% python3 -q
>>> import numpy as np
>>> from numpy import linalg as LA
>>> np.set_printoptions(precision=2, suppress=True, linewidth=100)
>>> J = np.load("w.npy")
>>> J.round(2) + 0
array([[ 0.25, -0.14,  0.03,  0.03,  0.08, -0.08, -0.03,  0.19,  0.14,  0.03,  0.14, -0.08, -0.08,
         0.25],
       [-0.14,  0.08, -0.02, -0.02, -0.05,  0.05,  0.02, -0.11, -0.08, -0.02, -0.08,  0.05,  0.05,
        -0.14],
       [ 0.03, -0.02,  0.  ,  0.  ,  0.01, -0.01,  0.  ,  0.02,  0.02,  0.  ,  0.02, -0.01, -0.01,
         0.03],
       [ 0.03, -0.02,  0.  ,  0.  ,  0.01, -0.01,  0.  ,  0.02,  0.02,  0.  ,  0.02, -0.01, -0.01,
         0.03],
       [ 0.08, -0.05,  0.01,  0.01,  0.03, -0.03, -0.01,  0.06,  0.05,  0.01,  0.05, -0.03, -0.03,
         0.08],
       [-0.08,  0.05, -0.01, -0.01, -0.03,  0.03,  0.01, -0.06, -0.05, -0.01, -0.05,  0.03,  0.03,
        -0.08],
       [-0.03,  0.02,  0.  ,  0.  , -0.01,  0.01,  0.  , -0.02, -0.02,  0.  , -0.02,  0.01,  0.01,
        -0.03],
       [ 0.19, -0.11,  0.02,  0.02,  0.06, -0.06, -0.02,  0.15,  0.11,  0.02,  0.11, -0.06, -0.06,
         0.19],
       [ 0.14, -0.08,  0.02,  0.02,  0.05, -0.05, -0.02,  0.11,  0.08,  0.02,  0.08, -0.05, -0.05,
         0.14],
       [ 0.03, -0.02,  0.  ,  0.  ,  0.01, -0.01,  0.  ,  0.02,  0.02,  0.  ,  0.02, -0.01, -0.01,
         0.03],
       [ 0.14, -0.08,  0.02,  0.02,  0.05, -0.05, -0.02,  0.11,  0.08,  0.02,  0.08, -0.05, -0.05,
         0.14],
       [-0.08,  0.05, -0.01, -0.01, -0.03,  0.03,  0.01, -0.06, -0.05, -0.01, -0.05,  0.03,  0.03,
        -0.08],
       [-0.08,  0.05, -0.01, -0.01, -0.03,  0.03,  0.01, -0.06, -0.05, -0.01, -0.05,  0.03,  0.03,
        -0.08],
       [ 0.25, -0.14,  0.03,  0.03,  0.08, -0.08, -0.03,  0.19,  0.14,  0.03,  0.14, -0.08, -0.08,
         0.25]])
>>> LA.cond(J) > 100
np.True_
>>> LA.matrix_rank(J, rtol=0.1)
np.int64(1)
>>> np.round(LA.norm(J, 2) / LA.norm(J), 2)
np.float64(1.0)
>>> LA.lstsq(J[:-1].T, J[-1])[2]
np.int32(1)
>>> np.abs(np.diag(LA.qr(J)[1])) > 1e-9
array([ True, False, False, False, False, False, False, False, False, False, False, False, False,
       False])
>>> round(float(np.trace(LA.pinv(J) @ J)), 2)
1.0
>>> x0 = np.array([0, 0, 0, 1, 2, 0, 3, 2, 0, 1, 3, 3, 2, 3])
>>> (J * x0).sum(axis=1)
array([ 1.27, -0.71,  0.14,  0.14,  0.42, -0.42, -0.14,  0.99,  0.71,  0.14,  0.71, -0.42, -0.42,
        1.27])
>>> x0 = np.array([-2, -2, -2, 1, 2, -3, -3, 3, 0, 2, 2, 2, 1, 0])
>>> J @ x0
array([ 0.91, -0.51,  0.1 ,  0.1 ,  0.3 , -0.3 , -0.1 ,  0.71,  0.51,  0.1 ,  0.51, -0.3 , -0.3 ,
        0.91])
>>> J @ J @ x0
array([ 0.91, -0.51,  0.1 ,  0.1 ,  0.3 , -0.3 , -0.1 ,  0.71,  0.51,  0.1 ,  0.51, -0.3 , -0.3 ,
        0.91])
>>> np.round(np.trace(J), 2)
np.float64(1.0)
>>> round(float((x0 - J @ x0) @ (J @ x0)), 2)
0.0
>>> def softmax(z):
...     e = np.exp(z - z.max(axis=-1, keepdims=True))
...     return e / e.sum(axis=-1, keepdims=True)
... 
>>> softmax(J[11] + 5)
array([0.07, 0.08, 0.07, 0.07, 0.07, 0.07, 0.07, 0.07, 0.07, 0.07, 0.07, 0.07, 0.07, 0.07])
>>> softmax(J).sum(axis=1)
array([1., 1., 1., 1., 1., 1., 1., 1., 1., 1., 1., 1., 1., 1.])
>>> softmax(10 * J[11])
array([0.03, 0.12, 0.07, 0.07, 0.06, 0.1 , 0.09, 0.04, 0.05, 0.07, 0.05, 0.1 , 0.1 , 0.03])
>>> softmax(J[11])
array([0.07, 0.08, 0.07, 0.07, 0.07, 0.07, 0.07, 0.07, 0.07, 0.07, 0.07, 0.07, 0.07, 0.07])
>>> scores = J @ J.T / np.sqrt(14)
>>> softmax(scores).round(6).argmax(axis=1)
array([0, 1, 0, 0, 0, 1, 1, 0, 0, 0, 0, 1, 1, 0])
>>> softmax(scores)[11] @ J
array([ 0.05, -0.03,  0.01,  0.01,  0.02, -0.02, -0.01,  0.04,  0.03,  0.01,  0.03, -0.02, -0.02,
        0.05])
>>> W0 = np.load("layer9.npy")
>>> W0.round(2) + 0
array([[ 0.  ,  0.03, -0.02,  0.02,  0.04, -0.02],
       [ 0.03,  0.27, -0.15,  0.15,  0.33, -0.21],
       [-0.02, -0.15,  0.08, -0.08, -0.18,  0.12],
       [ 0.02,  0.15, -0.08,  0.08,  0.18, -0.12],
       [ 0.04,  0.33, -0.18,  0.18,  0.4 , -0.25],
       [-0.02, -0.21,  0.12, -0.12, -0.25,  0.16]])
>>> LA.cond(W0) > 100
np.True_
>>> LA.matrix_rank(W0, rtol=0.1)
np.int64(1)
>>> Uu, sigma, vt = LA.svd(W0)
>>> np.argmax(sigma[:-1] / (sigma[1:] + 1e-6)) + 1
np.int64(1)
>>> sigma.round(2) + 0
array([1., 0., 0., 0., 0., 0.])
>>> B = Uu[:, :1] @ np.diag(sigma[:1]) @ vt[:1]
>>> LA.matrix_rank(W0, rtol=0.05)
np.int64(1)
>>> round(LA.norm(W0 - B, 2), 2), round(float(sigma[1]), 2)
(np.float64(0.0), 0.0)
>>> Uu, sigma, vt = LA.svd(J)
>>> np.argmax(sigma[:-1] / (sigma[1:] + 1e-6)) + 1
np.int64(1)
>>> sigma.round(2) + 0
array([1., 0., 0., 0., 0., 0., 0., 0., 0., 0., 0., 0., 0., 0.])
>>> B = Uu[:, :1] @ np.diag(sigma[:1]) @ vt[:1]
>>> np.round(np.abs(J - B).max(), 2)
np.float64(0.0)
>>> np.round(LA.norm(J - B, 2), 2), np.round(sigma[1], 2)
(np.float64(0.0), np.float64(0.0))
>>> LA.matrix_rank(B)
np.int64(1)
>>> LA.matrix_rank(J, rtol=0.05)
np.int64(1)
>>> x0 = np.array([3, 0, 3, 2, 1, 3])
>>> round((x0 - W0 @ x0) @ (W0 @ x0), 2)
np.float64(-0.0)
>>> np.trace(W0)
np.float64(1.0)
>>> W0 @ x0
array([-0.04, -0.36,  0.2 , -0.2 , -0.44,  0.28])
>>> LA.eigvalsh(2 * W0 - np.eye(6))
array([-1., -1., -1., -1., -1.,  1.])
>>> data = np.load("x.npy")
>>> data.round(2) + 0
array([[ 0.05,  0.  ,  0.03,  0.14, -0.06,  0.09, -0.05, -0.02, -0.06,  0.08],
       [ 0.  ,  0.16,  0.15, -0.11, -0.26,  0.05, -0.07,  0.06,  0.15,  0.  ],
       [ 0.03,  0.15,  0.16, -0.03, -0.27,  0.09, -0.09,  0.05,  0.11,  0.04],
       [ 0.14, -0.11, -0.03,  0.49,  0.01,  0.23, -0.09, -0.09, -0.29,  0.24],
       [-0.06, -0.26, -0.27,  0.01,  0.49, -0.19,  0.17, -0.07, -0.16, -0.1 ],
       [ 0.09,  0.05,  0.09,  0.23, -0.19,  0.19, -0.11, -0.02, -0.08,  0.16],
       [-0.05, -0.07, -0.09, -0.09,  0.17, -0.11,  0.08, -0.01,  0.  , -0.08],
       [-0.02,  0.06,  0.05, -0.09, -0.07, -0.02, -0.01,  0.03,  0.08, -0.03],
       [-0.06,  0.15,  0.11, -0.29, -0.16, -0.08,  0.  ,  0.08,  0.23, -0.11],
       [ 0.08,  0.  ,  0.04,  0.24, -0.1 ,  0.16, -0.08, -0.03, -0.11,  0.14]])
>>> # null space of dimension 8
>>> Uu, sigma, vt = LA.svd(data)
>>> sigma.round(2) + 0
array([1., 1., 0., 0., 0., 0., 0., 0., 0., 0.])
>>> np.argmax(sigma[:-1] / (sigma[1:] + 1e-6)) + 1
np.int64(2)
>>> B = Uu[:, :2] @ np.diag(sigma[:2]) @ vt[:2]
>>> round(LA.norm(data - B, 2), 2), round(sigma[2], 2)
(np.float64(0.0), np.float64(0.0))
>>> LA.matrix_rank(data, rtol=0.05)
np.int64(2)
>>> rng = np.random.default_rng(366)
>>> idx = rng.permutation(10)
>>> idx
array([0, 5, 6, 7, 3, 2, 1, 9, 4, 8])
>>> B = data[idx][:, idx]
>>> B.round(2) + 0
array([[ 0.05,  0.09, -0.05, -0.02,  0.14,  0.03,  0.  ,  0.08, -0.06, -0.06],
       [ 0.09,  0.19, -0.11, -0.02,  0.23,  0.09,  0.05,  0.16, -0.19, -0.08],
       [-0.05, -0.11,  0.08, -0.01, -0.09, -0.09, -0.07, -0.08,  0.17,  0.  ],
       [-0.02, -0.02, -0.01,  0.03, -0.09,  0.05,  0.06, -0.03, -0.07,  0.08],
       [ 0.14,  0.23, -0.09, -0.09,  0.49, -0.03, -0.11,  0.24,  0.01, -0.29],
       [ 0.03,  0.09, -0.09,  0.05, -0.03,  0.16,  0.15,  0.04, -0.27,  0.11],
       [ 0.  ,  0.05, -0.07,  0.06, -0.11,  0.15,  0.16,  0.  , -0.26,  0.15],
       [ 0.08,  0.16, -0.08, -0.03,  0.24,  0.04,  0.  ,  0.14, -0.1 , -0.11],
       [-0.06, -0.19,  0.17, -0.07,  0.01, -0.27, -0.26, -0.1 ,  0.49, -0.16],
       [-0.06, -0.08,  0.  ,  0.08, -0.29,  0.11,  0.15, -0.11, -0.16,  0.23]])
>>> np.round(np.sort(np.abs(LA.eigvals(B))), 2) + 0
array([0., 0., 0., 0., 0., 0., 0., 0., 1., 1.])
>>> round(float(LA.norm(B, 2) / LA.norm(B)), 2)
0.71
>>> np.argsort(-LA.norm(B, axis=0).round(6), kind="stable")[:3]
array([4, 8, 9])
>>> X = np.load("sample0.npy")
>>> X
array([[-6.,  8., -3.,  2.],
       [-5.,  4., -5., -1.],
       [-4., -2., -7., -6.],
       [ 5., -6.,  5., -1.]])
>>> Uu, sigma, vt = LA.svd(X)
>>> vecs = vt[:(sigma > 1e-8).sum()]
>>> x0 = X[2] + -3 * X[3] + rng.integers(2) * np.eye(4)[2]
>>> x0
array([-19.,  16., -21.,  -3.])
>>> np.round(LA.norm(x0 - vecs.T @ vecs @ x0), 2)
np.float64(0.0)
>>> np.diag(vecs.T @ vecs)
array([0.67, 0.67, 1.  , 0.67])
>>> K = np.loadtxt("arr.csv", delimiter=",")
>>> K
array([[105.,   9.,   6.,   2.,   8.,   3.,   1.,   7.,   0.,   5.,   0.],
       [  9., 101.,   5.,   8.,   0.,   2.,   5.,   9.,   9.,   5.,   9.],
       [  7.,   3., 145.,   4.,   3.,   4.,   8.,   5.,   0.,   8.,   5.],
       [  1.,   8.,   2.,  40.,   0.,   5.,   3.,   4.,   7.,   5.,   1.],
       [  3.,   2.,   4.,   9.,  69.,   8.,   6.,   5.,   5.,   7.,   5.],
       [  0.,   3.,   3.,   2.,   3.,   3.,   0.,   7.,   2.,   0.,   7.],
       [  3.,   5.,   1.,   2.,   5.,   2., 106.,   7.,   8.,   3.,   7.],
       [  9.,   4.,   6.,   5.,   0.,   5.,   6.,  89.,   4.,   4.,   3.],
       [  9.,   6.,   3.,   0.,   5.,   0.,   1.,   0.,  62.,   8.,   5.],
       [  2.,   0.,   2.,   3.,   5.,   3.,   5.,   5.,   6., 109.,   8.],
       [  3.,   2.,   7.,   7.,   9.,   0.,   0.,   0.,   0.,   1.,  65.]])
>>> evals, vecs = LA.eigh(J)
>>> np.round(LA.eigvalsh(J + -1 * np.eye(14)), 2) + 0
array([-1., -1., -1., -1., -1., -1., -1., -1., -1., -1., -1., -1., -1.,  0.])
>>> np.unique(evals.round(6) + 0, return_counts=True)[1]
array([13,  1])
>>> np.abs(vecs[:, -1]).round(6).argmax()
np.int64(0)
>>> (evals > 1e-8).sum(), (evals < -1e-8).sum()
(np.int64(1), np.int64(0))
>>> round(np.abs(LA.eigvals(K)).max(), 2)
np.float64(152.35)
>>> np.trace(K)
np.float64(894.0)
>>> np.allclose(K @ K.T, K.T @ K)
False
>>> K @ K
array([[11250.,  1946.,  1643.,   516.,  1449.,   492.,   425.,  1570.,   207.,  1260.,   242.],
       [ 2111., 10500.,  1465.,  1303.,   269.,   365.,  1196.,  1904.,  1633.,  1307.,  1688.],
       [ 1890.,   921., 21203.,   913.,   835.,   728.,  2130.,  1401.,   210.,  2172.,  1259.],
       [  352.,  1233.,   496.,  1732.,   113.,   283.,   551.,   686.,   866.,   888.,   330.],
       [  714.,   565.,  1026.,  1128.,  4956.,   708.,  1192.,  1018.,   862.,  1431.,   911.],
       [  161.,   397.,   572.,   233.,   298.,    96.,   107.,   709.,   214.,   121.,   566.],
       [  864.,  1187.,   445.,   484.,  1026.,   335., 11373.,  1498.,  1478.,   837.,  1373.],
       [ 1900.,   974.,  1550.,   774.,   202.,   568.,  1286.,  8167.,   757.,   983.,   662.],
       [ 1627.,  1093.,   777.,   184.,   826.,   117.,   301.,   204.,  3979.,  1510.,   800.],
       [  598.,   164.,   664.,   601.,  1048.,   440.,  1168.,  1107.,  1138., 12048.,  1531.],
       [  613.,   454.,  1550.,   869.,  1256.,   151.,   149.,   152.,   118.,   353.,  4338.]])
>>> np.allclose(K, K.T)
False
>>> idx = rng.permutation(11)
>>> idx
array([ 1,  6,  2,  9, 10,  7,  8,  4,  3,  5,  0])
>>> B = K[idx][:, idx]
>>> np.trace(B)
np.float64(894.0)
>>> B
array([[101.,   5.,   5.,   5.,   9.,   9.,   9.,   0.,   8.,   2.,   9.],
       [  5., 106.,   1.,   3.,   7.,   7.,   8.,   5.,   2.,   2.,   3.],
       [  3.,   8., 145.,   8.,   5.,   5.,   0.,   3.,   4.,   4.,   7.],
       [  0.,   5.,   2., 109.,   8.,   5.,   6.,   5.,   3.,   3.,   2.],
       [  2.,   0.,   7.,   1.,  65.,   0.,   0.,   9.,   7.,   0.,   3.],
       [  4.,   6.,   6.,   4.,   3.,  89.,   4.,   0.,   5.,   5.,   9.],
       [  6.,   1.,   3.,   8.,   5.,   0.,  62.,   5.,   0.,   0.,   9.],
       [  2.,   6.,   4.,   7.,   5.,   5.,   5.,  69.,   9.,   8.,   3.],
       [  8.,   3.,   2.,   5.,   1.,   4.,   7.,   0.,  40.,   5.,   1.],
       [  3.,   0.,   3.,   0.,   7.,   7.,   2.,   3.,   2.,   3.,   0.],
       [  9.,   1.,   6.,   5.,   0.,   7.,   0.,   8.,   2.,   3., 105.]])
>>> np.allclose(B, K)
False
